$ python -q
>>> import numpy as np
>>> np.set_printoptions(precision=2, suppress=True, linewidth=160)
>>> rnd = lambda a: np.round(a, 2) + 0
>>> F = np.array([[1.0, 0.2, 0.04, 0.01],
...     [0.2, 1.0, 0.2, 0.04],
...     [0.04, 0.2, 1.0, 0.2],
...     [0.01, 0.04, 0.2, 1.0]])
>>> print(F)
[[1.   0.2  0.04 0.01]
 [0.2  1.   0.2  0.04]
 [0.04 0.2  1.   0.2 ]
 [0.01 0.04 0.2  1.  ]]
>>> evals, evecs = np.linalg.eigvalsh(F)
Traceback (most recent call last):
  File "<python-input-5>", line 1, in <module>
    evals, evecs = np.linalg.eigvalsh(F)
    ^^^^^^^^^^^^
ValueError: too many values to unpack (expected 2)
>>> evals, evecs = np.linalg.eigh(F)
>>> print(rnd(np.linalg.eigvalsh(F + 3 * np.eye(4))))
[3.71 3.85 4.08 4.36]
>>> rnd(np.linalg.eigvalsh(F @ F))
array([0.5 , 0.72, 1.17, 1.86])
>>> print(rnd(evals.sum()), np.trace(F))
4.0 4.0
>>> np.unique(evals.round(6) + 0, return_counts=True)[1]
array([1, 1, 1, 1])
>>> rnd(evecs @ np.diag(evals) @ evecs.T)
array([[1.  , 0.2 , 0.04, 0.01],
       [0.2 , 1.  , 0.2 , 0.04],
       [0.04, 0.2 , 1.  , 0.2 ],
       [0.01, 0.04, 0.2 , 1.  ]])
>>> x = np.array([2, 1, 3, 2])
>>> target = F @ x
>>> rnd(target)
array([2.34, 2.08, 3.68, 2.66])
>>> rnd(np.linalg.solve(F, target))
array([2., 1., 3., 2.])
>>> print(rnd(np.linalg.solve(F, target + F[:, 0])))
[3. 1. 3. 2.]
>>> rnd(np.linalg.solve(F, -3 * target))
array([-6., -3., -9., -6.])
>>> Q = F.astype(float).copy()
>>> for j in range(4):
...     Q[:, j] -= Q[:, :j] @ (Q[:, :j].T @ Q[:, j])
...     Q[:, j] /= np.linalg.norm(Q[:, j])
... 
>>> rnd(Q.T @ F)
array([[1.02, 0.4 , 0.12, 0.04],
       [0.  , 0.96, 0.38, 0.11],
       [0.  , 0.  , 0.96, 0.38],
       [0.  , 0.  , 0.  , 0.94]])
>>> rnd(Q)
array([[ 0.98, -0.2 ,  0.  ,  0.  ],
       [ 0.2 ,  0.96, -0.2 ,  0.  ],
       [ 0.04,  0.19,  0.96, -0.2 ],
       [ 0.01,  0.04,  0.19,  0.98]])
>>> Lm = np.linalg.cholesky(F)
>>> np.linalg.eigvalsh(F).min() > 0
np.True_
>>> rnd(Lm @ Lm.T)
array([[1.  , 0.2 , 0.04, 0.01],
       [0.2 , 1.  , 0.2 , 0.04],
       [0.04, 0.2 , 1.  , 0.2 ],
       [0.01, 0.04, 0.2 , 1.  ]])
>>> print(F / np.sqrt(np.outer(np.diag(F), np.diag(F))))
[[1.   0.2  0.04 0.01]
 [0.2  1.   0.2  0.04]
 [0.04 0.2  1.   0.2 ]
 [0.01 0.04 0.2  1.  ]]
>>> rnd(Lm)
array([[1.  , 0.  , 0.  , 0.  ],
       [0.2 , 0.98, 0.  , 0.  ],
       [0.04, 0.2 , 0.98, 0.  ],
       [0.01, 0.04, 0.2 , 0.98]])
>>> rng = np.random.default_rng(50496)
>>> M2 = F + rng.integers(-2, 3, (4, 2)) @ rng.integers(-2, 3, (2, 4))
>>> M2
array([[-5.  ,  0.2 ,  0.04, -3.99],
       [ 1.2 , -3.  ,  4.2 ,  2.04],
       [ 6.04,  0.2 ,  1.  ,  4.2 ],
       [ 1.01, -3.96,  4.2 ,  3.  ]])
>>> rnd(np.linalg.svd(M2 - F, compute_uv=False))
array([10.99,  7.57,  0.  ,  0.  ])
>>> np.abs(M2 - F).sum(axis=1)
array([10., 11., 10., 11.])
>>> M2 - F
array([[-6.,  0.,  0., -4.],
       [ 1., -4.,  4.,  2.],
       [ 6.,  0.,  0.,  4.],
       [ 1., -4.,  4.,  2.]])
>>> mat = np.array([[-1.31, 0.33, -1.93, -0.16],
...     [-1.36, -0.52, -0.08, 0.04],
...     [0.04, 0.68, -1.48, -0.16],
...     [-0.08, 0.9, -2.08, -0.22]])
>>> Uu, sig, vt = np.linalg.svd(mat)
>>> evecs = vt[:(sig > 1e-8).sum()]
>>> x = mat[2] + -1 * mat[3] + rng.integers(2) * np.eye(4)[2]
>>> rnd(x)
array([ 0.12, -0.22,  0.6 ,  0.06])
>>> np.linalg.matrix_rank(np.vstack([mat, x]))
np.int64(2)
>>> rnd(np.linalg.norm(x - evecs.T @ evecs @ x))
np.float64(0.0)
>>> rnd(evecs.T @ evecs)
array([[ 0.88,  0.3 ,  0.14, -0.02],
       [ 0.3 ,  0.27, -0.32, -0.05],
       [ 0.14, -0.32,  0.85,  0.09],
       [-0.02, -0.05,  0.09,  0.01]])
>>> z = rng.permutation(4)
>>> z
array([0, 1, 2, 3])
>>> M2 = mat[z][:, z]
>>> M2
array([[-1.31,  0.33, -1.93, -0.16],
       [-1.36, -0.52, -0.08,  0.04],
       [ 0.04,  0.68, -1.48, -0.16],
       [-0.08,  0.9 , -2.08, -0.22]])
>>> rnd(np.trace(M2))
np.float64(-3.53)
>>> print(rnd(np.linalg.det(M2)), rnd(np.linalg.det(mat[z])))
0.0 0.0
>>> rnd(np.sort(np.abs(np.linalg.eigvals(M2))))
array([0.  , 0.  , 2.08, 2.08])
>>> np.diag(M2)
array([-1.31, -0.52, -1.48, -0.22])
>>> np.allclose(M2, mat)
True
>>> Uu, sig, vt = np.linalg.svd(mat)
>>> print(rnd(sig))
[3.51 1.81 0.   0.  ]
>>> M2 = Uu[:, :2] @ np.diag(sig[:2]) @ vt[:2]
>>> rnd(np.linalg.norm(mat - M2, 2)), rnd(sig[2])
(np.float64(0.0), np.float64(0.0))
>>> np.linalg.matrix_rank(M2)
np.int64(2)
>>> np.linalg.matrix_rank(mat, rtol=0.05)
np.int64(2)
>>> print(np.allclose(mat[:-1].T @ np.linalg.lstsq(mat[:-1].T, mat[-1])[0], mat[-1]))
True
>>> arr = np.load("layer7.npy")
>>> arr
array([[-2, -1, -3, -3],
       [-1, -2, -1, -3],
       [-3, -1, -2, -1],
       [-3, -3, -1, -2]])
>>> Uu, sig, vt = np.linalg.svd(arr)
>>> np.argmax(sig[:-1] / (sig[1:] + 1e-6)) + 1
np.int64(3)
>>> M2 = Uu[:, :3] @ np.diag(sig[:3]) @ vt[:3]
>>> rnd(M2)
array([[-2.02, -0.97, -2.97, -3.02],
       [-0.97, -2.04, -1.04, -2.97],
       [-2.97, -1.04, -2.04, -0.97],
       [-3.02, -2.97, -0.97, -2.02]])
>>> print(rnd(np.linalg.norm(arr - M2, 2)), rnd(sig[3]))
0.12 0.12
>>> rnd(np.linalg.eigvalsh(arr).min())
np.float64(-8.12)
>>> np.all(np.linalg.eigvalsh(arr) > 0)
np.False_
>>> np.argsort(-np.linalg.norm(arr, axis=0).round(6), kind="stable")[:3]
array([0, 3, 1])
>>> print(np.linalg.matrix_rank(arr, rtol=0.1))
3
>>> np.linalg.cond(arr) > 100
np.False_
>>> rnd(np.abs(np.linalg.svd(arr)[2][-1]))
array([0.44, 0.56, 0.56, 0.44])
>>> [round(float(x), 2) for x in np.linalg.svd(arr, compute_uv=False)[:3]]
[8.12, 2.24, 2.24]
